$ ipython --no-banner

In [1]: import numpy as np

In [2]: import numpy.linalg as la

In [3]: np.set_printoptions(suppress=True, linewidth=140)

In [4]: M = np.load("data.npy")

In [5]: M
Out[5]: 
array([[ -0.4, -13.9,  -0.3,  -0.5,   9.6],
       [ -2.1,   9.9,  -1.6,  -0.1,  -2.4],
       [  1.8,   4. ,   1.4,   0.7,   4. ],
       [  1.1,  -6.5,  -0.6,  -1. ,   6.4],
       [ -0.2,  -4.4,   0.7,  -0.3,   6.3],
       [  3.1,  -0.3,  -0.4,  -0.3,   6.1],
       [  3.5,   9.6,   1.4,   0.4,   3.3],
       [  0.8, -15. ,   0.1,   1.2,   0.2],
       [ -0.1, -14.9,   1.1,  -0.5, -11.5],
       [ -1.8, -11.5,   0.1,   0. ,   0.6],
       [  1.3,   6.9,   0.4,  -0.8,   4.9],
       [ -0.7, -14.5,   0. ,   0.4,   1.1],
       [  2.4, -14.5,   1.9,   0.4,   9.2],
       [  2.5,  -1.4,  -0.3,   0.3,  -3.9],
       [ -7.2,   8.2,   1.1,   1. ,   3.3],
       [ -3.7,   0.2,  -1.6,  -0.6,   0.8],
       [ -1. , -16.7,  -1. ,   0.6,   1. ],
       [  0.8,   7.5,   0. ,  -0.3,  -5.9],
       [  2.4, -11.1,   0.8,  -0.1,  -4.7],
       [ -1.7,   1.5,   0.4,   0.1,  -2.7],
       [ -2.1,  -8.7,  -2.2,  -0.7,  -2.4]])

In [6]: cov = np.cov(M, rowvar=False)

In [7]: np.round(la.eigvalsh(cov)[::-1], 1)
Out[7]: array([88.3, 28. ,  6.4,  1.1,  0.3])

In [8]: np.median(M, axis=0)
Out[8]: array([-0.1, -4.4,  0.1, -0.1,  1. ])

In [9]: np.argsort(-M.std(axis=0).round(6), kind="stable")
Out[9]: array([1, 4, 0, 2, 3])

In [10]: cov.shape
Out[10]: (5, 5)

In [11]: round(np.corrcoef(M[:, 4], M[:, 1])[0, 1], 1)
Out[11]: np.float64(0.0)

In [12]: labels = M[:, 0] > np.median(M[:, 0])

In [13]: u = M[labels].mean(axis=0) - M[~labels].mean(axis=0)

In [14]: labels.astype(int)
Out[14]: array([0, 0, 1, 1, 0, 1, 1, 1, 0, 0, 1, 0, 1, 1, 0, 0, 0, 1, 1, 0, 0])

In [15]: ((M - M.mean(axis=0)) @ u > 0).astype(int)
Out[15]: array([0, 1, 1, 1, 1, 1, 1, 0, 0, 0, 1, 0, 0, 1, 1, 1, 0, 1, 0, 1, 0])

In [16]: dist = la.norm(M[:, None] - M[None], axis=-1)

In [17]: dist[:5, :5].round(1)
Out[17]: 
array([[ 0. , 26.7, 19. ,  8.2, 10.1],
       [26.7,  0. , 10. , 18.9, 17. ],
       [19. , 10. ,  0. , 11.1,  9. ],
       [ 8.2, 18.9, 11.1,  0. ,  2.9],
       [10.1, 17. ,  9. ,  2.9,  0. ]])

In [18]: dist.shape
Out[18]: (21, 21)

In [19]: np.round(la.norm(M - M.mean(axis=0), axis=1), 1)
Out[19]: array([13. , 14.6,  8.9,  6.1,  5.2,  7. , 14.4, 11.1, 16.7,  7.6, 11.7, 10.5, 13.6,  6.2, 14.4,  5.9, 12.7, 13.6,  9.5,  7. ,  6.6])

In [20]: dist[13].round(6).argsort(kind="stable")[:4]
Out[20]: array([13, 19, 15, 20])

In [21]: (dist + 1e9 * np.eye(21)).round(6).argmin(axis=1)
Out[21]: array([12, 17, 10,  4,  3,  2, 10, 11, 18, 11,  2,  7,  0, 19,  1, 19, 11,  1, 20, 15,  9])
